$ python3 -q
>>> import numpy as np
>>> from numpy import linalg as LA
>>> np.set_printoptions(precision=1, suppress=True, linewidth=100)
>>> F = np.load("out18.npy")
>>> F
array([[ 4.7,  4.5, -7.6],
       [-9.3,  3.6, -0.5],
       [-6.6,  1.2, -7.5],
       [-0.1, -3.8,  9.2],
       [ 2.9,  5.2, -8. ],
       [-9.2,  2.4,  3.2],
       [-4.1, -2.2,  8.8],
       [ 0.5,  9.5, -3.1],
       [-1.2, -4.7,  8.8],
       [ 8.9, -2.5, -3.8],
       [ 8.8, -4.6,  1.3],
       [-3.7,  1.1,  9.2],
       [-1.3, -8.6,  4.9],
       [ 7.9, -0.2, -6.1],
       [ 2.3, -9.7,  0.3],
       [-3.4,  8.2,  4.6],
       [ 9.5, -2.8,  1.4],
       [-5.1, -1.3,  8.5],
       [-9.5,  2.7,  1.2],
       [-4.9,  7.9, -3.7],
       [ 6.9,  0.7,  7.2]])
>>> cen = F - F.mean(axis=0)
>>> V = LA.svd(cen)[2][:2]
>>> Y = cen - cen @ V.T @ V
>>> LA.norm(Y, axis=1).round(6).argmax()
np.int64(2)
>>> np.round(np.cov(cen @ V.T, rowvar=False), 1) + 0
array([[46.8,  0. ],
       [ 0. , 43.5]])
>>> G = np.cov(F, rowvar=False)
>>> np.argwhere(np.triu(np.abs(np.corrcoef(F.T)) > 0.8, 1))
array([], shape=(0, 2), dtype=int64)
>>> np.median(F, axis=0)
array([-1.2,  0.7,  1.3])
>>> G
array([[ 39.6,  -9.6,  -8.7],
       [ -9.6,  27. , -12.1],
       [ -8.7, -12.1,  36.2]])
>>> mat = -1 * np.eye(2) + np.ones((2, 2))
>>> mat
array([[0., 1.],
       [1., 0.]])
>>> vals, V = LA.eigh(mat)
>>> x0 = np.array([1, 2])
>>> (np.sign(V[:, -1].round(6)) == np.sign(V[0, -1].round(6))).astype(int)
array([1, 1])
>>> V * np.maximum(vals, 0) @ V.T
array([[0.5, 0.5],
       [0.5, 0.5]])
>>> x0 @ mat @ x0
np.float64(4.0)
>>> np.abs(mat).sum(axis=1).max(), np.abs(vals).max()
(np.float64(1.0), np.float64(1.0))
>>> x0 = np.array([-3, -7])
>>> mat.T @ (mat @ x0)
array([-3., -7.])
>>> np.abs(LA.eigvals(mat))
array([1., 1.])
>>> np.sort(np.abs(np.degrees(np.angle(LA.eigvals(mat)))))
array([  0., 180.])
>>> [p for p in range(1, 25) if np.allclose(LA.matrix_power(mat, p), np.eye(2))]
[2, 4, 6, 8, 10, 12, 14, 16, 18, 20, 22, 24]
>>> np.round(LA.norm(x0), 1), np.round(LA.norm(mat @ x0), 1)
(np.float64(7.6), np.float64(7.6))
>>> np.argwhere(np.triu(mat))
array([[0, 1]])
>>> mat @ mat
array([[1., 0.],
       [0., 1.]])
>>> L = np.diag(mat.sum(axis=1)) - mat
>>> L @ np.ones(2)
array([0., 0.])
>>> mat.T @ mat
array([[1., 0.],
       [0., 1.]])
>>> feats = np.array([[2, -2, 0, 2], [-1, 1, 1, 1], [1, 0, 1, 1]])
>>> feats[:, 2] = 3 * feats[:, 1]
>>> feats
array([[ 2, -2, -6,  2],
       [-1,  1,  3,  1],
       [ 1,  0,  0,  1]])
>>> Y = np.array([[0, 3], [-2, 2]])
>>> Z = np.kron(Y, feats)
>>> np.round(LA.norm(Z, 2), 1), round(float(LA.norm(Y, 2) * LA.norm(feats, 2)), 1)
(np.float64(28.8), 28.8)
>>> Y = np.array([[1, 0], [0, 2], [0, 1], [1, 3]])
>>> LA.matrix_rank(feats @ Y)
np.int64(2)
>>> np.einsum("ij->j", feats)
array([ 2, -1, -3,  4])
>>> np.einsum("ik,kj->ji", feats, Y)
array([[ 4,  0,  2],
       [-4,  8,  3]])
>>> np.einsum("ij,ij->i", feats, feats)
array([48, 12,  2])
>>> feats @ Y
array([[ 4, -4],
       [ 0,  8],
       [ 2,  3]])
>>> data = np.load("dump.npy")
>>> data
array([[ 2,  0,  0,  0],
       [ 0,  2,  0,  2],
       [ 0,  0, -2,  0],
       [ 0,  2,  0,  1]])
>>> # symmetric
>>> blk = np.stack([data, 2 * data, data[::-1]])
>>> np.einsum("bij,cij->bc", blk, blk)
array([[21, 42,  0],
       [42, 84,  0],
       [ 0,  0, 21]])
>>> E = np.load("layer14.npy")
>>> E
array([[ 0.8, -0.4, -1.1],
       [-1.8,  1.2,  0.4],
       [-5.6,  0.2, -3.6],
       [ 4.3, -1.3,  1.8],
       [-0.9,  0.6, -0.1],
       [-3.7,  0.8, -0.3],
       [ 3.5, -1. ,  0.2],
       [-0.9,  0.4,  0.3],
       [-0.8, -0.1, -0.6],
       [-3.9,  1. , -1.2],
       [-5. ,  0.8, -2.9],
       [ 0.9, -0.7, -0.1],
       [-4.5,  1.9, -1. ],
       [ 1.3,  0. ,  1.1],
       [-5.8,  0.7, -3.8],
       [-0.7,  0.6,  0.6],
       [ 3.8, -0.8,  1.5],
       [-0.8,  1.5, -0.1],
       [ 4.5, -1.2,  1.9],
       [-1. , -0.4, -0.8],
       [ 1.5,  0.4,  1.9],
       [-2.2,  1.1,  0.1],
       [-4.6,  0.3, -3.6],
       [ 1.8, -0.7,  0.2]])
>>> cen = E - E.mean(axis=0)
>>> V = LA.svd(cen)[2][:1]
>>> Y = cen - cen @ V.T @ V
>>> np.round(np.diag(V.T @ V), 1) + 0
array([0.8, 0. , 0.2])
>>> cen = (E - E.mean(axis=0)) / E.std(axis=0)
>>> np.argwhere(np.abs(cen) > 2)
array([[14,  2]])
>>> cen.std(axis=0)
array([1., 1., 1.])
>>> b = LA.lstsq(np.delete(cen, 0, axis=1), cen[:, 0])[0]
>>> np.round(1 - np.var(cen[:, 0] - np.delete(cen, 0, axis=1) @ b), 1)
np.float64(0.9)
>>> np.abs(b).argmax()
np.int64(1)
>>> t = np.radians(90)
>>> r_ = np.eye(3)
>>> r_[0, 0] = r_[2, 2] = np.cos(t)
>>> r_[0, 2], r_[2, 0] = -np.sin(t), np.sin(t)
>>> r_.round(1) + 0
array([[ 0.,  0., -1.],
       [ 0.,  1.,  0.],
       [ 1.,  0.,  0.]])
>>> Y = E @ r_.T
>>> Y
array([[ 1.1, -0.4,  0.8],
       [-0.4,  1.2, -1.8],
       [ 3.6,  0.2, -5.6],
       [-1.8, -1.3,  4.3],
       [ 0.1,  0.6, -0.9],
       [ 0.3,  0.8, -3.7],
       [-0.2, -1. ,  3.5],
       [-0.3,  0.4, -0.9],
       [ 0.6, -0.1, -0.8],
       [ 1.2,  1. , -3.9],
       [ 2.9,  0.8, -5. ],
       [ 0.1, -0.7,  0.9],
       [ 1. ,  1.9, -4.5],
       [-1.1,  0. ,  1.3],
       [ 3.8,  0.7, -5.8],
       [-0.6,  0.6, -0.7],
       [-1.5, -0.8,  3.8],
       [ 0.1,  1.5, -0.8],
       [-1.9, -1.2,  4.5],
       [ 0.8, -0.4, -1. ],
       [-1.9,  0.4,  1.5],
       [-0.1,  1.1, -2.2],
       [ 3.6,  0.3, -4.6],
       [-0.2, -0.7,  1.8]])
>>> np.allclose(LA.norm(E, axis=1), LA.norm(Y, axis=1))
True
>>> np.abs(Y - E).max(axis=0)
array([9.6, 0. , 3.5])
>>> np.allclose(E @ E.T, Y @ Y.T)
True
>>> np.round(LA.det(r_), 1), np.trace(r_)
(np.float64(1.0), np.float64(1.0))
>>> Z = Y[[23, 22]].astype(float)
>>> for _ in range(5):
...     z = LA.norm(Y[:, None] - Z, axis=-1).argmin(axis=1)
...     Z = np.array([Y[z == j].mean(axis=0) for j in range(2)])
... 
>>> z
array([0, 0, 1, 0, 0, 1, 0, 0, 0, 1, 1, 0, 1, 0, 1, 0, 0, 0, 0, 0, 0, 0, 1, 0])
>>> Z.round(1) + 0
array([[-0.4,  0. ,  0.8],
       [ 2.3,  0.8, -4.7]])
>>> Q, V = LA.qr(E[:, :2])[0], LA.qr(E[:, 2:])[0]
>>> sv = LA.svd(Q.T @ V, compute_uv=False)
>>> np.degrees(np.arccos(sv.clip(0, 1)))
array([20.4])
>>> sv
array([0.9])
>>> t = np.deg2rad(77)
>>> W0 = np.eye(3)
>>> W0[np.ix_([0, 2], [0, 2])] = [[np.cos(t), -np.sin(t)], [np.sin(t), np.cos(t)]]
>>> W0
array([[ 0.2,  0. , -1. ],
       [ 0. ,  1. ,  0. ],
       [ 1. ,  0. ,  0.2]])
>>> left, sv, VT = LA.svd(W0, full_matrices=False)
>>> np.cumsum(sv ** 2) / np.sum(sv ** 2)
array([0.3, 0.7, 1. ])
>>> round(float(np.sqrt((sv ** 2).sum())), 1), round(LA.norm(W0), 1)
(1.7, np.float64(1.7))
>>> Q, r_ = LA.qr(W0)
>>> np.abs(np.diag(r_))
array([1., 1., 1.])
>>> np.allclose(r_.T @ r_, W0.T @ W0)
True
>>> Q
array([[-0.2,  0. , -1. ],
       [-0. ,  1. ,  0. ],
       [-1. , -0. ,  0.2]])
>>> abs(r_[0, 0]), np.round(LA.norm(W0[:, 0]), 1)
(np.float64(1.0), np.float64(1.0))
